% ipython --no-banner

In [1]: import numpy as np

In [2]: np.set_printoptions(precision=1, suppress=True, linewidth=100)

In [3]: tidy = lambda a: np.round(a, 1) + 0

In [4]: feats = np.array([[2, -2, -4, 4], [2, -1, -4, 2], [2, -2, 4, -4], [2, -1, 4, -2]])

In [5]: left, sig, VT = np.linalg.svd(feats, full_matrices=False)

In [6]: (sig > 1e-8).sum()
Out[6]: np.int64(4)

In [7]: np.allclose(left * sig @ VT, feats)
Out[7]: True

In [8]: tidy(VT @ VT.T)
Out[8]: 
array([[1., 0., 0., 0.],
       [0., 1., 0., 0.],
       [0., 0., 1., 0.],
       [0., 0., 0., 1.]])

In [9]: left.shape, sig.shape, VT.shape
Out[9]: ((4, 4), (4,), (4, 4))

In [10]: tidy(np.abs(VT[0]))
Out[10]: array([0. , 0. , 0.8, 0.6])

In [11]: tidy(sig / sig[0])
Out[11]: array([1. , 0.5, 0.2, 0.1])

In [12]: tidy(left.T @ left)
Out[12]: 
array([[1., 0., 0., 0.],
       [0., 1., 0., 0.],
       [0., 0., 1., 0.],
       [0., 0., 0., 1.]])

In [13]: vec = np.array([2, 2, 0, 1])

In [14]: h1 = np.maximum(feats @ vec, 0)

In [15]: np.maximum(feats @ vec, 0) - np.maximum(-feats @ vec, 0)
Out[15]: array([ 4,  4, -4,  0])

In [16]: h1
Out[16]: array([4, 4, 0, 0])

In [17]: feats * (h1 > 1e-9)[:, None]
Out[17]: 
array([[ 2, -2, -4,  4],
       [ 2, -1, -4,  2],
       [ 0,  0,  0,  0],
       [ 0,  0,  0,  0]])

In [18]: rng = np.random.default_rng(17104)

In [19]: lab = rng.permutation(4)

In [20]: lab
Out[20]: array([3, 0, 2, 1])

In [21]: A2 = feats[lab][:, lab]

In [22]: np.trace(A2)
Out[22]: np.int64(3)

In [23]: A2
Out[23]: 
array([[-2,  2,  4, -1],
       [ 4,  2, -4, -2],
       [-4,  2,  4, -2],
       [ 2,  2, -4, -1]])

In [24]: tidy(np.linalg.det(A2)), tidy(np.linalg.det(feats[lab]))
Out[24]: (np.float64(64.0), np.float64(64.0))

In [25]: r0, r1 = feats[0], feats[3]

In [26]: r0 @ r1
Out[26]: np.int64(-18)

In [27]: p = (r0 @ r1) / (r0 @ r0) * r0

In [28]: tidy(r1 - p)
Out[28]: array([ 2.9, -1.9,  2.2, -0.2])

In [29]: tidy(np.linalg.norm(r0 + r1) ** 2 + np.linalg.norm(r0 - r1) ** 2)
Out[29]: np.float64(130.0)

In [30]: p
Out[30]: array([-0.9,  0.9,  1.8, -1.8])

In [31]: data = np.array([[1, 0, 1, 5, 4, 1, 2, 1],
    ...:     [0, 25, 15, 20, 25, 25, 25, 15],
    ...:     [1, 15, 10, 17, 19, 16, 17, 10],
    ...:     [5, 20, 17, 41, 40, 25, 30, 17],
    ...:     [4, 25, 19, 40, 41, 29, 33, 19],
    ...:     [1, 25, 16, 25, 29, 26, 27, 16],
    ...:     [2, 25, 17, 30, 33, 27, 29, 17],
    ...:     [1, 15, 10, 17, 19, 16, 17, 10]])

In [32]: left, sig, VT = np.linalg.svd(data)

In [33]: vecs = VT[:(sig > 1e-8).sum()]

In [34]: vec = data[6] + 2 * data[5] + rng.integers(2) * np.eye(8)[2]

In [35]: vec
Out[35]: array([ 4., 75., 50., 80., 91., 79., 83., 49.])

In [36]: tidy(np.linalg.norm(vec - vecs.T @ vecs @ vec))
Out[36]: np.float64(1.0)

In [37]: np.linalg.matrix_rank(np.vstack([data, vec]))
Out[37]: np.int64(3)

In [38]: np.allclose(vecs.T @ vecs @ vec, vec)
Out[38]: False

In [39]: M = np.loadtxt("run2.csv", delimiter=",")

In [40]: M
Out[40]: 
array([[-2. ,  1. , -1. ,  0.9, -0.1],
       [-2. ,  1.3, -1. ,  1.1,  0. ],
       [-1.8,  1.1, -1.2,  1. ,  0. ],
       [-1.9,  1.2, -1. ,  1. ,  0.1],
       [ 0.2, -2.1,  0.9, -1.2,  1.9],
       [ 0. , -2. ,  1. , -0.8,  2.1],
       [ 0.1, -2. ,  0.8, -0.9,  2. ],
       [-0.1, -2. ,  0.9, -1. ,  1.9],
       [-2. , -1. ,  1. ,  0. ,  2.1],
       [-1.9, -1. ,  1.1,  0.1,  1.9],
       [-2. , -0.8,  1. ,  0. ,  2.3],
       [-2. , -1.1,  1. , -0.1,  2. ]])

In [41]: proj = M @ np.linalg.solve(M.T @ M, M.T)

In [42]: np.allclose(proj @ proj, proj)
Out[42]: True

In [43]: tidy(proj)
Out[43]: 
array([[ 0.5,  0.1,  0.2,  0.1,  0.1, -0.2, -0.1,  0.1,  0. ,  0.1, -0.2,  0.2],
       [ 0.1,  0.3,  0.3,  0.3, -0.1,  0. ,  0. , -0.1,  0. ,  0. ,  0.1,  0. ],
       [ 0.2,  0.3,  0.4,  0.3, -0.1,  0.1,  0.1,  0. ,  0. ,  0. , -0.1, -0.1],
       [ 0.1,  0.3,  0.3,  0.3,  0. ,  0. ,  0. , -0.1,  0. , -0.1,  0.2, -0.1],
       [ 0.1, -0.1, -0.1,  0. ,  0.5,  0. ,  0.1,  0.4,  0. , -0.2,  0.1,  0.1],
       [-0.2,  0. ,  0.1,  0. ,  0. ,  0.5,  0.4,  0.1,  0. ,  0.2,  0. , -0.1],
       [-0.1,  0. ,  0.1,  0. ,  0.1,  0.4,  0.4,  0.2,  0. ,  0. ,  0. , -0.1],
       [ 0.1, -0.1,  0. , -0.1,  0.4,  0.1,  0.2,  0.3,  0. ,  0. ,  0. ,  0.1],
       [ 0. ,  0. ,  0. ,  0. ,  0. ,  0. ,  0. ,  0. ,  0.2,  0.3,  0.2,  0.2],
       [ 0.1,  0. ,  0. , -0.1, -0.2,  0.2,  0. ,  0. ,  0.3,  0.5,  0. ,  0.3],
       [-0.2,  0.1, -0.1,  0.2,  0.1,  0. ,  0. ,  0. ,  0.2,  0. ,  0.7,  0.1],
       [ 0.2,  0. , -0.1, -0.1,  0.1, -0.1, -0.1,  0.1,  0.2,  0.3,  0.1,  0.4]])

In [44]: tidy(np.linalg.eigvalsh(proj))
Out[44]: array([0., 0., 0., 0., 0., 0., 0., 1., 1., 1., 1., 1.])

In [45]: theta = np.radians(30)

In [46]: Rm = np.eye(5)

In [47]: Rm[4, 4] = Rm[1, 1] = np.cos(theta)

In [48]: Rm[4, 1], Rm[1, 4] = -np.sin(theta), np.sin(theta)

In [49]: tidy(Rm)
Out[49]: 
array([[ 1. ,  0. ,  0. ,  0. ,  0. ],
       [ 0. ,  0.9,  0. ,  0. ,  0.5],
       [ 0. ,  0. ,  1. ,  0. ,  0. ],
       [ 0. ,  0. ,  0. ,  1. ,  0. ],
       [ 0. , -0.5,  0. ,  0. ,  0.9]])

In [50]: A2 = M @ Rm.T

In [51]: np.allclose(np.linalg.norm(M, axis=1), np.linalg.norm(A2, axis=1))
Out[51]: True

In [52]: tidy(A2)
Out[52]: 
array([[-2. ,  0.8, -1. ,  0.9, -0.6],
       [-2. ,  1.1, -1. ,  1.1, -0.6],
       [-1.8,  1. , -1.2,  1. , -0.5],
       [-1.9,  1.1, -1. ,  1. , -0.5],
       [ 0.2, -0.9,  0.9, -1.2,  2.7],
       [ 0. , -0.7,  1. , -0.8,  2.8],
       [ 0.1, -0.7,  0.8, -0.9,  2.7],
       [-0.1, -0.8,  0.9, -1. ,  2.6],
       [-2. ,  0.2,  1. ,  0. ,  2.3],
       [-1.9,  0.1,  1.1,  0.1,  2.1],
       [-2. ,  0.5,  1. ,  0. ,  2.4],
       [-2. ,  0. ,  1. , -0.1,  2.3]])

In [53]: tidy(np.linalg.det(Rm)), tidy(np.trace(Rm))
Out[53]: (np.float64(1.0), np.float64(4.7))

In [54]: tidy(np.abs(A2 - M).max(axis=0))
Out[54]: array([0. , 1.3, 0. , 0. , 0.8])
